$ python3 -q
>>> import numpy as np
>>> np.set_printoptions(precision=4, suppress=True, linewidth=140, legacy="1.25")
>>> out = np.array([[0, 0, -2, -2, 2],
...     [-1, 0, 1, 1, 0],
...     [1, -1, 0, -1, 2],
...     [-2, 2, -1, 0, -2],
...     [2, 2, 2, 2, -1]])
>>> out[-1] = out[0]
>>> E = out + 0.1 * np.eye(5)
>>> E
array([[ 0.1,  0. , -2. , -2. ,  2. ],
       [-1. ,  0.1,  1. ,  1. ,  0. ],
       [ 1. , -1. ,  0.1, -1. ,  2. ],
       [-2. ,  2. , -1. ,  0.1, -2. ],
       [ 0. ,  0. , -2. , -2. ,  2.1]])
>>> w, vecs = np.linalg.eig(E)
>>> print(w)
[ 2.8913 -1.6913  0.1     0.1     1.1   ]
>>> np.sort(np.linalg.eigvals(np.linalg.inv(E)))
array([-0.5913+0.j,  0.3459+0.j,  0.9091+0.j, 10.    -0.j, 10.    +0.j])
>>> print(np.sort(np.linalg.eigvals(E @ E)))
[0.01   0.01   1.21   2.8605 8.3595]
>>> print(np.round(E @ vecs[:, 0] - w[0] * vecs[:, 0], 4) + 0)
[0. 0. 0. 0. 0.]
>>> print(round(float(np.abs(np.linalg.eigvals(E)).max()), 4))
2.8913
>>> (E - E.T) / 2
array([[ 0. ,  0.5, -1.5,  0. ,  1. ],
       [-0.5,  0. ,  1. , -0.5,  0. ],
       [ 1.5, -1. ,  0. ,  0. ,  2. ],
       [ 0. ,  0.5,  0. ,  0. ,  0. ],
       [-1. ,  0. , -2. ,  0. ,  0. ]])
>>> (E + E.T) / 2
array([[ 0.1, -0.5, -0.5, -2. ,  1. ],
       [-0.5,  0.1,  0. ,  1.5,  0. ],
       [-0.5,  0. ,  0.1, -1. ,  0. ],
       [-2. ,  1.5, -1. ,  0.1, -2. ],
       [ 1. ,  0. ,  0. , -2. ,  2.1]])
>>> E.inv()
Traceback (most recent call last):
  File "<python-input-14>", line 1, in <module>
    E.inv()
    ^^^^^
AttributeError: 'numpy.ndarray' object has no attribute 'inv'
>>> np.trace(E)
2.5
>>> print(np.sort(np.abs(np.linalg.eigvals(E))))
[0.1    0.1    1.1    1.6913 2.8913]
>>> u, g = E[0], E[3]
>>> print(round(float(u @ g), 4))
-2.4
>>> p = (u @ g) / (u @ u) * u
>>> np.outer(u, g)
array([[-0.2 ,  0.2 , -0.1 ,  0.01, -0.2 ],
       [-0.  ,  0.  , -0.  ,  0.  , -0.  ],
       [ 4.  , -4.  ,  2.  , -0.2 ,  4.  ],
       [ 4.  , -4.  ,  2.  , -0.2 ,  4.  ],
       [-4.  ,  4.  , -2.  ,  0.2 , -4.  ]])
>>> p
array([-0.02  , -0.    ,  0.3997,  0.3997, -0.3997])
>>> (g - p) @ u
0.0
>>> np.round(np.linalg.norm(u + g) ** 2 + np.linalg.norm(u - g) ** 2, 4)
50.04
>>> arr = np.loadtxt("test19.csv", delimiter=",")
>>> print(arr)
[[-0.968   0.8591  0.7352 -0.3364  0.1096]
 [ 0.9989 -0.508  -0.5299  0.1489 -0.6044]
 [-0.5005 -0.9871 -0.9633 -0.8178  0.2449]
 [ 0.9975 -0.664  -0.7398 -0.6351 -0.6911]
 [-0.9999 -1.     -0.999  -0.7163  0.9554]
 [-0.9693  0.3969  0.2821 -0.5005  0.2165]
 [-0.9201 -0.2913 -0.0699  0.1489  0.4382]
 [-0.9987 -0.9562 -0.8275 -0.3799  0.7932]
 [-0.917   0.5154  0.5227  0.3364  0.3452]
 [ 0.8005 -0.8337 -0.6527  0.4621  0.1391]
 [-0.4053  0.9926  0.9667  0.2913 -0.3364]
 [-0.9737 -0.992  -0.9579 -0.537   0.6858]
 [ 0.9998  0.9425  0.8041  0.6351 -0.8178]
 [-0.6696  0.8455  0.8306  0.8178  0.3004]
 [ 0.8426 -0.2543 -0.3627 -0.4621 -0.3714]
 [-0.05    0.5915  0.5511  0.537   0.0699]
 [ 0.2165 -0.8483 -0.7818 -0.6044 -0.03  ]
 [ 0.9186  0.5784  0.1489 -0.6911 -0.6411]
 [ 0.3969 -0.05   -0.1096 -0.1974 -0.1489]
 [ 0.9996 -0.1684 -0.4621 -0.4219 -0.7969]
 [-0.964   0.1489  0.1096 -0.4621  0.2636]
 [-0.9232  0.6751  0.5441 -0.2449  0.1293]
 [ 0.7259 -0.354  -0.3799 -0.3364 -0.2449]]
>>> C2 = np.cov(arr, rowvar=False)
>>> print(np.corrcoef(arr.T))
[[ 1.     -0.0842 -0.1707  0.0647 -0.8499]
 [-0.0842  1.      0.9826  0.5116 -0.3136]
 [-0.1707  0.9826  1.      0.6089 -0.2109]
 [ 0.0647  0.5116  0.6089  1.     -0.0954]
 [-0.8499 -0.3136 -0.2109 -0.0954  1.    ]]
>>> C2.shape
(5, 5)
>>> np.argwhere(np.triu(np.abs(np.corrcoef(arr.T)) > 0.8, 1))
array([[0, 4],
       [1, 2]])
>>> np.linalg.eigvalsh(C2)[::-1]
array([1.0417, 0.9185, 0.1641, 0.0157, 0.002 ])
>>> np.polyfit(arr[:, 0], arr[:, 3], 1)
array([ 0.037 , -0.1686])
